% ipython --no-banner

In [1]: import numpy as np

In [2]: from numpy import linalg as LA

In [3]: np.set_printoptions(precision=3, suppress=True, linewidth=100, floatmode="fixed")

In [4]: def tidy(a):
   ...:     return np.round(a, 3) + 0
   ...: 

In [5]: rng = np.random.default_rng(357)

In [6]: theta = rng.uniform(0, 2 * np.pi, 23)

In [7]: O, _ = LA.qr(np.array([[1.2, 1.1],
   ...:     [0.3, -0.1],
   ...:     [0.5, -0.2],
   ...:     [0.1, 0.1],
   ...:     [0.0, 0.6],
   ...:     [2.4, -0.5]]))

In [8]: W0 = 20 * np.c_[np.cos(theta), np.sin(theta)] @ O.T

In [9]: tidy(W0)
Out[9]: 
array([[ 17.430,  -1.010,  -2.160,   1.572,   8.587,  -3.783],
       [ 17.218,  -1.097,  -2.309,   1.555,   8.643,  -4.457],
       [  5.955,  -2.550,  -4.608,   0.586,   6.462, -17.167],
       [ -8.941,  -2.165,  -3.601,  -0.747,  -0.113, -17.373],
       [  3.583,  -2.611,  -4.663,   0.377,   5.611, -18.082],
       [ 12.966,  -2.011,  -3.818,   1.197,   8.403, -11.883],
       [ 17.727,  -0.862,  -1.907,   1.595,   8.470,  -2.660],
       [ 11.454,  -2.186,  -4.092,   1.067,   8.079, -13.449],
       [  7.617,  -2.476,  -4.516,   0.732,   7.008, -16.303],
       [-10.895,   2.241,   4.176,  -1.018,  -7.943,  13.954],
       [ -1.486,   2.626,   4.643,  -0.190,  -4.796,  18.609],
       [ -3.780,  -2.510,  -4.322,  -0.280,   2.503, -18.825],
       [ 13.314,  -1.964,  -3.743,   1.227,   8.467, -11.475],
       [-17.396,   1.024,   2.185,  -1.569,  -8.597,   3.897],
       [ 15.535,   1.175,   1.717,   1.355,   4.334,  11.564],
       [-17.360,  -0.589,  -0.648,  -1.530,  -6.002,  -7.713],
       [-10.132,   2.308,   4.276,  -0.952,  -7.745,  14.589],
       [-12.308,   2.092,   3.947,  -1.141,  -8.271,  12.604],
       [ 17.111,  -1.138,  -2.378,   1.546,   8.665,  -4.772],
       [ 13.260,  -1.971,  -3.755,   1.222,   8.458, -11.540],
       [ 11.421,  -2.189,  -4.097,   1.064,   8.071, -13.480],
       [ 12.311,   1.772,   2.838,   1.055,   2.089,  15.224],
       [ 14.072,   1.485,   2.295,   1.218,   3.252,  13.508]])

In [10]: U, sigma, vt = LA.svd(W0, full_matrices=False)

In [11]: U.shape, sigma.shape, vt.shape
Out[11]: ((23, 6), (6,), (6, 6))

In [12]: tidy(U.T @ W0 @ vt.T)
Out[12]: 
array([[78.670,  0.000,  0.000,  0.000,  0.000,  0.000],
       [ 0.000, 54.873,  0.000,  0.000,  0.000,  0.000],
       [ 0.000,  0.000,  0.000,  0.000,  0.000,  0.000],
       [ 0.000,  0.000,  0.000,  0.000,  0.000,  0.000],
       [ 0.000,  0.000,  0.000,  0.000,  0.000,  0.000],
       [ 0.000,  0.000,  0.000,  0.000,  0.000,  0.000]])

In [13]: np.allclose(U * sigma @ vt, W0)
Out[13]: True

In [14]: tidy(sigma / sigma[0])
Out[14]: array([1.000, 0.698, 0.000, 0.000, 0.000, 0.000])

In [15]: U, sigma, vt = LA.svd(W0)

In [16]: V = vt[:(sigma > 1e-8).sum()]

In [17]: x = W0[17] + 2 * W0[1] + rng.integers(2) * np.eye(6)[1]

In [18]: tidy(x)
Out[18]: array([22.129,  0.898, -0.671,  1.969,  9.015,  3.690])

In [19]: tidy(np.diag(V.T @ V))
Out[19]: array([0.834, 0.017, 0.054, 0.007, 0.191, 0.896])

In [20]: LA.matrix_rank(np.vstack([W0, x]))
Out[20]: np.int64(3)

In [21]: np.allclose(V.T @ V @ x, x)
Out[21]: False

In [22]: K = np.load("case1.npy")

In [23]: K
Out[23]: 
array([[ 3.000,  2.000,  0.000,  0.000,  0.000],
       [ 2.000,  0.000,  2.000,  0.000,  0.000],
       [ 0.000,  2.000, -3.000,  2.000,  0.000],
       [ 0.000,  0.000,  2.000, -3.000,  2.000],
       [ 0.000,  0.000,  0.000,  2.000, -2.000]])

In [24]: gram = K.T @ K

In [25]: np.trace(gram), (K ** 2).sum()
Out[25]: (np.float64(63.0), np.float64(63.0))

In [26]: gram
Out[26]: 
array([[ 13.000,   6.000,   4.000,   0.000,   0.000],
       [  6.000,   8.000,  -6.000,   4.000,   0.000],
       [  4.000,  -6.000,  17.000, -12.000,   4.000],
       [  0.000,   4.000, -12.000,  17.000, -10.000],
       [  0.000,   0.000,   4.000, -10.000,   8.000]])

In [27]: w, V = LA.eigh(gram)

In [28]: x = np.array([-1, 0, -2, 0, 1])

In [29]: tidy(LA.eigvalsh(gram[1:, 1:]))
Out[29]: array([ 0.410,  4.351, 10.627, 34.612])

In [30]: other = K / LA.norm(K, axis=1, keepdims=True)

In [31]: gram = other @ other.T

In [32]: tidy(np.degrees(np.arccos(np.clip(gram[3, 2], -1, 1))))
Out[32]: np.float64(134.901)

In [33]: tidy(gram)
Out[33]: 
array([[ 1.000,  0.588,  0.269,  0.000,  0.000],
       [ 0.588,  1.000, -0.514,  0.343,  0.000],
       [ 0.269, -0.514,  1.000, -0.706,  0.343],
       [ 0.000,  0.343, -0.706,  1.000, -0.857],
       [ 0.000,  0.000,  0.343, -0.857,  1.000]])

In [34]: r0 = np.array([1, 2, 2, 0, 2])

In [35]: other = K + np.outer(r0, np.eye(5)[1])

In [36]: other
Out[36]: 
array([[ 3.000,  3.000,  0.000,  0.000,  0.000],
       [ 2.000,  2.000,  2.000,  0.000,  0.000],
       [ 0.000,  4.000, -3.000,  2.000,  0.000],
       [ 0.000,  0.000,  2.000, -3.000,  2.000],
       [ 0.000,  2.000,  0.000,  2.000, -2.000]])

In [37]: LA.matrix_rank(LA.inv(other) - LA.inv(K), tol=1e-8)
Out[37]: np.int64(1)

In [38]: tidy(LA.det(other) / LA.det(K)), tidy(1 + LA.solve(K, r0)[1])
Out[38]: (np.float64(3.0), np.float64(3.0))

In [39]: A = np.loadtxt("test18.csv", delimiter=",")

In [40]: A
Out[40]: 
array([[  0.035,   2.798,  -0.014,   0.487,  -0.045],
       [ -0.004,   8.383,  -0.004,  -1.727,  -0.333],
       [ -0.054,  -3.679,  -0.005,  -0.131,   0.531],
       [  0.043, -15.283,  -0.001,  -3.605,   0.614],
       [  0.174,  -0.587,   0.017,  -0.549,  -0.783],
       [ -0.103,  -6.075,  -0.014,   0.002,  -0.335],
       [  0.159, -15.322,   0.001,   1.701,   0.274],
       [  0.109,  -3.423,  -0.012,   3.047,   0.021],
       [ -0.018,   6.525,   0.010,   2.272,   0.105],
       [ -0.039,  22.759,   0.018,  -1.556,  -0.423],
       [ -0.045,   5.091,  -0.023,  -3.926,   0.432],
       [  0.002,   1.627,   0.008,  -1.232,   0.423],
       [  0.149,  -8.817,   0.023,  -0.997,   0.484],
       [  0.033,  -2.203,  -0.004,   0.197,   0.309],
       [  0.080,  18.555,   0.025,   2.323,   0.207],
       [  0.160,  10.190,  -0.006,  -2.545,   0.379],
       [  0.027,   8.819,   0.004,   1.443,  -0.352],
       [  0.001,   4.468,  -0.027,   1.336,  -0.090],
       [  0.069,  -7.491,   0.016,   0.035,  -0.401],
       [ -0.003,  19.672,  -0.028,   0.711,   0.159],
       [ -0.012,  15.715,   0.013,   1.985,   0.436],
       [  0.075,   1.849,  -0.008,  -3.428,  -0.039],
       [  0.027,  11.254,  -0.007,   2.121,   0.233],
       [ -0.022,  -5.882,   0.018,  -2.346,   0.326],
       [ -0.084,  -3.962,   0.003,  -1.829,   0.593],
       [ -0.093,  -3.064,   0.010,   0.977,  -0.233],
       [  0.034,   0.530,  -0.007,  -0.604,   0.535],
       [ -0.083,  11.007,   0.011,   0.248,  -0.218]])

In [41]: O, R = LA.qr(A)

In [42]: tidy(np.abs(np.diag(R)))
Out[42]: array([ 0.424, 52.871,  0.075,  9.877,  1.939])

In [43]: tidy(O @ R)
Out[43]: 
array([[  0.035,   2.798,  -0.014,   0.487,  -0.045],
       [ -0.004,   8.383,  -0.004,  -1.727,  -0.333],
       [ -0.054,  -3.679,  -0.005,  -0.131,   0.531],
       [  0.043, -15.283,  -0.001,  -3.605,   0.614],
       [  0.174,  -0.587,   0.017,  -0.549,  -0.783],
       [ -0.103,  -6.075,  -0.014,   0.002,  -0.335],
       [  0.159, -15.322,   0.001,   1.701,   0.274],
       [  0.109,  -3.423,  -0.012,   3.047,   0.021],
       [ -0.018,   6.525,   0.010,   2.272,   0.105],
       [ -0.039,  22.759,   0.018,  -1.556,  -0.423],
       [ -0.045,   5.091,  -0.023,  -3.926,   0.432],
       [  0.002,   1.627,   0.008,  -1.232,   0.423],
       [  0.149,  -8.817,   0.023,  -0.997,   0.484],
       [  0.033,  -2.203,  -0.004,   0.197,   0.309],
       [  0.080,  18.555,   0.025,   2.323,   0.207],
       [  0.160,  10.190,  -0.006,  -2.545,   0.379],
       [  0.027,   8.819,   0.004,   1.443,  -0.352],
       [  0.001,   4.468,  -0.027,   1.336,  -0.090],
       [  0.069,  -7.491,   0.016,   0.035,  -0.401],
       [ -0.003,  19.672,  -0.028,   0.711,   0.159],
       [ -0.012,  15.715,   0.013,   1.985,   0.436],
       [  0.075,   1.849,  -0.008,  -3.428,  -0.039],
       [  0.027,  11.254,  -0.007,   2.121,   0.233],
       [ -0.022,  -5.882,   0.018,  -2.346,   0.326],
       [ -0.084,  -3.962,   0.003,  -1.829,   0.593],
       [ -0.093,  -3.064,   0.010,   0.977,  -0.233],
       [  0.034,   0.530,  -0.007,  -0.604,   0.535],
       [ -0.083,  11.007,   0.011,   0.248,  -0.218]])

In [44]: np.trace(O @ O.T)
Out[44]: np.float64(5.0)

In [45]: np.allclose(R.T @ R, A.T @ A)
Out[45]: True

In [46]: O.shape, R.shape
Out[46]: ((28, 5), (5, 5))
